$ python3 -q
>>> import numpy as np
>>> np.set_printoptions(precision=2, suppress=True, linewidth=160, floatmode="fixed")
>>> def tidy(a):
...     return np.round(a, 2) + 0
... 
>>> J = np.load("a.npy")
>>> J
array([[2, 1, 0, 1, 2, 2, 3, 2],
       [1, 2, 1, 0, 1, 2, 2, 3],
       [0, 1, 2, 1, 0, 1, 2, 2],
       [1, 0, 1, 2, 1, 0, 1, 2],
       [2, 1, 0, 1, 2, 1, 0, 1],
       [2, 2, 1, 0, 1, 2, 1, 0],
       [3, 2, 2, 1, 0, 1, 2, 1],
       [2, 3, 2, 2, 1, 0, 1, 2]])
>>> # symmetric
>>> np.linalg.matrix_power(J, 3)
array([[240, 221, 152, 136, 150, 175, 237, 243],
       [221, 218, 155, 127, 134, 165, 226, 237],
       [152, 155, 122,  98,  87, 110, 165, 175],
       [136, 127,  98,  94,  84,  87, 134, 150],
       [150, 134,  87,  84,  94,  98, 127, 136],
       [175, 165, 110,  87,  98, 122, 155, 152],
       [237, 226, 165, 134, 127, 155, 218, 221],
       [243, 237, 175, 150, 136, 152, 221, 240]])
>>> tidy(np.abs(np.linalg.eigvals(J)).max())
np.float64(10.95)
>>> (J + J.T) / 2
array([[2.00, 1.00, 0.00, 1.00, 2.00, 2.00, 3.00, 2.00],
       [1.00, 2.00, 1.00, 0.00, 1.00, 2.00, 2.00, 3.00],
       [0.00, 1.00, 2.00, 1.00, 0.00, 1.00, 2.00, 2.00],
       [1.00, 0.00, 1.00, 2.00, 1.00, 0.00, 1.00, 2.00],
       [2.00, 1.00, 0.00, 1.00, 2.00, 1.00, 0.00, 1.00],
       [2.00, 2.00, 1.00, 0.00, 1.00, 2.00, 1.00, 0.00],
       [3.00, 2.00, 2.00, 1.00, 0.00, 1.00, 2.00, 1.00],
       [2.00, 3.00, 2.00, 2.00, 1.00, 0.00, 1.00, 2.00]])
>>> tidy(np.linalg.det(J))
np.float64(-27.0)
>>> J.inv()
Traceback (most recent call last):
  File "<python-input-10>", line 1, in <module>
    J.inv()
    ^^^^^
AttributeError: 'numpy.ndarray' object has no attribute 'inv'
>>> np.linalg.determinant(J)
Traceback (most recent call last):
  File "<python-input-11>", line 1, in <module>
    np.linalg.determinant(J)
    ^^^^^^^^^^^^^^^^^^^^^
AttributeError: module 'numpy.linalg' has no attribute 'determinant'
>>> J @ J
array([[27, 22, 14, 13, 14, 15, 19, 18],
       [22, 24, 16, 11, 11, 14, 18, 19],
       [14, 16, 15, 10,  5,  8, 14, 15],
       [13, 11, 10, 12,  8,  5, 11, 14],
       [14, 11,  5,  8, 12, 10, 11, 13],
       [15, 14,  8,  5, 10, 15, 16, 14],
       [19, 18, 14, 11, 11, 16, 24, 22],
       [18, 19, 15, 14, 13, 14, 22, 27]])
>>> tidy(np.linalg.eigvalsh(J).min())
np.float64(-3.28)
>>> th = np.radians(36)
>>> R = np.eye(8)
>>> R[3, 3] = R[2, 2] = np.cos(th)
>>> R[3, 2], R[2, 3] = -np.sin(th), np.sin(th)
>>> tidy(R)
array([[ 1.00,  0.00,  0.00,  0.00,  0.00,  0.00,  0.00,  0.00],
       [ 0.00,  1.00,  0.00,  0.00,  0.00,  0.00,  0.00,  0.00],
       [ 0.00,  0.00,  0.81,  0.59,  0.00,  0.00,  0.00,  0.00],
       [ 0.00,  0.00, -0.59,  0.81,  0.00,  0.00,  0.00,  0.00],
       [ 0.00,  0.00,  0.00,  0.00,  1.00,  0.00,  0.00,  0.00],
       [ 0.00,  0.00,  0.00,  0.00,  0.00,  1.00,  0.00,  0.00],
       [ 0.00,  0.00,  0.00,  0.00,  0.00,  0.00,  1.00,  0.00],
       [ 0.00,  0.00,  0.00,  0.00,  0.00,  0.00,  0.00,  1.00]])
>>> out = J @ R.T
>>> tidy(out)
array([[ 2.00,  1.00,  0.59,  0.81,  2.00,  2.00,  3.00,  2.00],
       [ 1.00,  2.00,  0.81, -0.59,  1.00,  2.00,  2.00,  3.00],
       [ 0.00,  1.00,  2.21, -0.37,  0.00,  1.00,  2.00,  2.00],
       [ 1.00,  0.00,  1.98,  1.03,  1.00,  0.00,  1.00,  2.00],
       [ 2.00,  1.00,  0.59,  0.81,  2.00,  1.00,  0.00,  1.00],
       [ 2.00,  2.00,  0.81, -0.59,  1.00,  2.00,  1.00,  0.00],
       [ 3.00,  2.00,  2.21, -0.37,  0.00,  1.00,  2.00,  1.00],
       [ 2.00,  3.00,  2.79,  0.44,  1.00,  0.00,  1.00,  2.00]])
>>> np.allclose(np.linalg.norm(J, axis=1), np.linalg.norm(out, axis=1))
True
>>> np.allclose(J @ J.T, out @ out.T)
True
>>> np.argsort(-np.linalg.norm(J, axis=0).round(6), kind="stable")[:3]
array([0, 7, 1])
>>> tidy(np.linalg.norm(J, 2) / np.linalg.norm(J))
np.float64(0.88)
>>> tidy(np.abs(np.linalg.svd(J)[2][-1]))
array([0.04, 0.17, 0.43, 0.53, 0.53, 0.43, 0.17, 0.04])
>>> m1 = np.loadtxt("sample17.csv", delimiter=",")
>>> tidy(m1)
array([[ 14.76,   2.55, -10.74,  -7.83,  -9.45,   2.61,  10.61,  16.56,  37.82,  15.94],
       [-25.77,   1.58,  -2.57,   5.73, -26.08,  -0.87,  -4.67,  11.46,  19.89,   1.30],
       [ -6.12,  -0.92,   4.77,   0.61,  -0.68,   8.02,   2.12,   5.50,   8.75,   7.02],
       [-11.29,   0.98,   6.30,   6.04,  11.63,  13.84,  -7.09,  11.03,   3.97,   6.29],
       [-23.00,  -0.06,  10.41,   9.34,   6.27,  12.27,  -9.61,   6.41,  -4.58,   1.09],
       [ -3.44,  -2.77,   1.62,  -3.14, -12.53,   4.21,   6.45,   5.09,  19.41,  10.17],
       [ -8.17,  -2.70,   2.37,   0.25,  -7.42,   8.17,  -0.52,   9.52,  20.03,  11.38],
       [  2.40,   8.75, -11.03,  -1.49, -11.18,  -2.67,   7.93,  14.70,  21.81,   2.42],
       [-11.36,  -3.00,   6.85,   2.85,   1.00,  11.78,  -3.73,   7.85,  10.86,   9.70],
       [-16.71, -15.92,  17.58,  -4.61, -23.97,   6.62,   8.00, -12.27,   9.88,  12.89],
       [  2.30,   4.02,  -3.20,   4.20,  20.87,  18.38, -10.63,  26.18,  24.18,  16.02],
       [-19.66,  -4.28,   4.43,   5.06,  -7.80,  11.74, -10.04,  13.31,  21.56,  12.33],
       [ -4.37,   7.93, -10.43,   0.48, -15.52,  -2.91,   4.61,  15.28,  22.73,   1.78],
       [-40.11, -16.48,  18.81,   8.29, -16.12,  17.96, -18.43,   4.22,  17.19,  16.75],
       [-17.70,  -5.84,   4.64,   2.37, -13.93,   9.13,  -5.45,   9.62,  22.96,  12.73],
       [  6.35,  26.42, -17.46,   4.78,   7.74,  -9.79,  11.44,  15.95,  -7.87, -19.68],
       [ 10.92,  -1.94,  -0.70,  -2.76,  14.61,  17.89,  -2.21,  19.61,  30.46,  22.70],
       [ -6.12,   7.99,   1.12,   5.35,  10.99,   6.61,  -0.10,   9.59,  -3.53,  -2.55],
       [  1.42,  12.28, -13.10,   2.17,  -1.79,   0.47,   1.80,  21.46,  20.98,   1.57]])
>>> # looks like rank 5
>>> m1.reshape(19, 11)
Traceback (most recent call last):
  File "<python-input-29>", line 1, in <module>
    m1.reshape(19, 11)
    ~~~~~~~~~~^^^^^^^^
ValueError: cannot reshape array of size 190 into shape (19,11)
>>> t3 = m1.reshape(19, 2, -1)
>>> tidy(np.swapaxes(t3, 1, 2)[14])
array([[-17.70,   9.13],
       [ -5.84,  -5.45],
       [  4.64,   9.62],
       [  2.37,  22.96],
       [-13.93,  12.73]])
>>> tidy(t3[:, 0])
array([[ 14.76,   2.55, -10.74,  -7.83,  -9.45],
       [-25.77,   1.58,  -2.57,   5.73, -26.08],
       [ -6.12,  -0.92,   4.77,   0.61,  -0.68],
       [-11.29,   0.98,   6.30,   6.04,  11.63],
       [-23.00,  -0.06,  10.41,   9.34,   6.27],
       [ -3.44,  -2.77,   1.62,  -3.14, -12.53],
       [ -8.17,  -2.70,   2.37,   0.25,  -7.42],
       [  2.40,   8.75, -11.03,  -1.49, -11.18],
       [-11.36,  -3.00,   6.85,   2.85,   1.00],
       [-16.71, -15.92,  17.58,  -4.61, -23.97],
       [  2.30,   4.02,  -3.20,   4.20,  20.87],
       [-19.66,  -4.28,   4.43,   5.06,  -7.80],
       [ -4.37,   7.93, -10.43,   0.48, -15.52],
       [-40.11, -16.48,  18.81,   8.29, -16.12],
       [-17.70,  -5.84,   4.64,   2.37, -13.93],
       [  6.35,  26.42, -17.46,   4.78,   7.74],
       [ 10.92,  -1.94,  -0.70,  -2.76,  14.61],
       [ -6.12,   7.99,   1.12,   5.35,  10.99],
       [  1.42,  12.28, -13.10,   2.17,  -1.79]])
>>> t3.shape
(19, 2, 5)
>>> np.einsum("ihd,jhd->hij", t3, t3).shape
(2, 19, 19)
>>> rank = np.linalg.matrix_rank(m1)
>>> rank
np.int64(5)
>>> N = np.linalg.svd(m1)[2][rank:].T
>>> [int(np.linalg.matrix_rank(m1[:, :j + 1])) for j in range(10)]
[1, 2, 3, 4, 5, 5, 5, 5, 5, 5]
>>> N.shape
(10, 5)
>>> rng = np.random.default_rng(689)
>>> out = m1 + rng.integers(-2, 3, (19, 5)) @ rng.integers(-2, 3, (5, 10))
>>> tidy(out)
array([[ 21.76,   2.55, -10.74, -13.83, -12.45,   2.61,  13.61,  21.56,  39.82,  18.94],
       [-32.77,  -6.42,  -8.57,  10.73, -16.08,  -6.87,   0.33,   4.46,   7.89,   6.30],
       [-11.12,   2.08,   6.77,   4.61,   0.32,   8.02,  -1.88,  -0.50,   9.75,   1.02],
       [ -9.29,  -8.02,  -2.70,  11.04,  15.63,  11.84, -11.09,  10.03,  -3.03,   2.29],
       [-20.00,  -4.06,   5.41,  10.34,   9.27,   8.27, -11.61,   1.41,  -8.58,  -4.91],
       [ -8.44,   5.23,   9.62,  -3.14, -16.53,   9.21,   5.45,   7.09,  27.41,  10.17],
       [ -7.17,  -8.70,  -4.63,   6.25,  -5.42,   6.17,  -6.52,   6.52,  12.03,   9.38],
       [  8.40,   6.75, -13.03,  -4.49, -13.18,  -1.67,   7.93,  19.70,  23.81,   1.42],
       [-12.36,   4.00,  12.85,   0.85,  -3.00,  12.78,  -3.73,   6.85,  13.86,  12.70],
       [-19.71, -11.92,  19.58,   0.39, -26.97,   7.62,   1.00, -16.27,   7.88,  12.89],
       [  4.30,   2.02,  -6.20,   5.20,  22.87,  16.38, -13.63,  22.18,  24.18,   7.02],
       [-20.66,  -5.28,   2.43,  10.06,  -8.80,  12.74, -16.04,  12.31,  18.56,  11.33],
       [ -2.37,  10.93,  -7.43,  -2.52, -18.52,   0.09,   4.61,  19.28,  29.73,  -1.22],
       [-37.11, -16.48,  16.81,  11.29, -18.12,  19.96, -27.43,   3.22,  21.19,   3.75],
       [-18.70, -10.84,   1.64,   1.37,  -9.93,   6.13,   1.55,  10.62,  15.96,  22.73],
       [ 11.35,  22.42, -20.46,  -0.22,   9.74, -12.79,  17.44,  17.95,  -9.87, -16.68],
       [  5.92,  -6.94,  -4.70,   1.24,  21.61,  13.89,  -0.21,  13.61,  23.46,  22.70],
       [ -3.12,   5.99,  -1.88,   6.35,   9.99,   4.61,  -2.10,   8.59,  -9.53,   1.45],
       [ -2.58,  10.28, -14.10,   6.17,  -0.79,   2.47,   0.80,  23.46,  18.98,   4.57]])
>>> np.linalg.matrix_rank(out - m1, tol=1e-8)
np.int64(5)
>>> tidy(np.linalg.svd(out - m1, compute_uv=False))
array([41.88, 30.66, 23.65, 14.29,  9.90,  0.00,  0.00,  0.00,  0.00,  0.00])
